>>> import numpy as np
>>> import numpy.linalg as la
>>> np.set_printoptions(precision=3, suppress=True, linewidth=160, floatmode="fixed")
>>> mat = np.load("run4.npy")
>>> print(mat)
[[-1  3  1]
 [ 3  2  2]
 [ 8  2  2]
 [ 4  4  3]
 [ 1  8  0]
 [-1  9  2]
 [ 3  6  2]
 [ 2  7 -3]
 [ 2 11 -4]
 [-2 10 -7]
 [ 0 10 -4]
 [ 4 13 -4]
 [ 9 18 -1]
 [ 7 14 -2]
 [ 6 19 -2]
 [11 14 -6]
 [ 9 14 -2]
 [ 7 19  3]]
>>> t = np.radians(45)
>>> r_ = np.eye(3)
>>> r_[0, 0] = r_[2, 2] = np.cos(t)
>>> r_[0, 2], r_[2, 0] = -np.sin(t), np.sin(t)
>>> print(r_)
[[ 0.707  0.000 -0.707]
 [ 0.000  1.000  0.000]
 [ 0.707  0.000  0.707]]
>>> Y = mat @ r_.T
>>> print(Y.round(3) + 0)
[[-1.414  3.000  0.000]
 [ 0.707  2.000  3.536]
 [ 4.243  2.000  7.071]
 [ 0.707  4.000  4.950]
 [ 0.707  8.000  0.707]
 [-2.121  9.000  0.707]
 [ 0.707  6.000  3.536]
 [ 3.536  7.000 -0.707]
 [ 4.243 11.000 -1.414]
 [ 3.536 10.000 -6.364]
 [ 2.828 10.000 -2.828]
 [ 5.657 13.000  0.000]
 [ 7.071 18.000  5.657]
 [ 6.364 14.000  3.536]
 [ 5.657 19.000  2.828]
 [12.021 14.000  3.536]
 [ 7.778 14.000  4.950]
 [ 2.828 19.000  7.071]]
>>> print(la.svd(mat, compute_uv=False), la.svd(Y, compute_uv=False))
[52.894 14.531 10.682] [52.894 14.531 10.682]
>>> proj = mat @ la.solve(mat.T @ mat, mat.T)
>>> print(np.trace(proj))
3.0
>>> arr = np.array([[0, 1, 1], [2, 1, 1], [0, 2, 2], [0, 2, 0]])
>>> arr[1] = arr[0]
>>> print(arr)
[[0 1 1]
 [0 1 1]
 [0 2 2]
 [0 2 0]]
>>> # null space of dimension 1
>>> left, s, vt = la.svd(arr)
>>> print(np.argmax(s[:-1] / (s[1:] + 1e-6)) + 1)
2
>>> Y = left[:, :2] @ np.diag(s[:2]) @ vt[:2]
>>> print(round(np.abs(arr - Y).max(), 3))
0.0
>>> print(la.matrix_rank(arr, rtol=0.05))
2
